% ipython --no-banner

In [1]: import numpy as np

In [2]: from numpy import linalg as LA

In [3]: np.set_printoptions(precision=2, suppress=True, linewidth=120)

In [4]: J = np.load("dump.npy")

In [5]: J
Out[5]: 
array([[ 1,  1,  1,  1, -1, -1, -1, -1],
       [ 1, -1,  1, -1, -1,  1, -1,  1],
       [ 1, -1, -1,  1,  1, -1, -1,  1]])

In [6]: Y = np.array([[1, 2, 3],
   ...:     [2, 2, 3],
   ...:     [3, 0, 3],
   ...:     [0, 3, 3],
   ...:     [1, 1, 1],
   ...:     [2, 3, 1],
   ...:     [3, 1, 3],
   ...:     [2, 0, 3]])

In [7]: np.einsum("ij,ij->i", J, J)
Out[7]: array([8, 8, 8])

In [8]: np.einsum("ij->j", J)
Out[8]: array([ 3, -1,  1,  1, -1, -1, -3,  1])

In [9]: Y.T @ J.T
Out[9]: 
array([[-2,  2, -6],
       [ 2, -2,  0],
       [ 4,  0,  0]])

In [10]: vec = np.array([0, 3, 3, 1, 2, 1, 2, 2])

In [11]: a = np.maximum(J @ vec, 0)

In [12]: J.T @ a
Out[12]: array([0, 0, 0, 0, 0, 0, 0, 0])

In [13]: np.tanh(J @ vec)
Out[13]: array([ 0.  , -0.96, -1.  ])

In [14]: np.maximum(J @ (3 * vec), 0)
Out[14]: array([0, 0, 0])

In [15]: feats = np.array([[7.02, 1.0, -7.0], [7.0, -1.98, -4.0], [7.0, 1.0, -6.98]])

In [16]: U, sigma, Vt = LA.svd(feats)

In [17]: np.argmax(sigma[:-1] / (sigma[1:] + 1e-6)) + 1
Out[17]: np.int64(2)

In [18]: sigma.round(2) + 0
Out[18]: array([16.05,  3.04,  0.  ])

In [19]: Y = U[:, :2] @ np.diag(sigma[:2]) @ Vt[:2]

In [20]: LA.matrix_rank(Y)
Out[20]: np.int64(2)

In [21]: round(LA.norm(feats - Y) / LA.norm(feats), 2)
Out[21]: np.float64(0.0)

In [22]: round(float(np.abs(feats - Y).max()), 2)
Out[22]: 0.0

In [23]: rng = np.random.default_rng(432810)

In [24]: Y = feats + rng.integers(-2, 3, (3, 2)) @ rng.integers(-2, 3, (2, 3))

In [25]: Y
Out[25]: 
array([[  5.02,   0.  , -12.  ],
       [ 11.  ,  -1.98,   2.  ],
       [  9.  ,  -2.  ,  -9.98]])

In [26]: np.abs(Y - feats).sum(axis=1)
Out[26]: array([ 8., 10.,  8.])
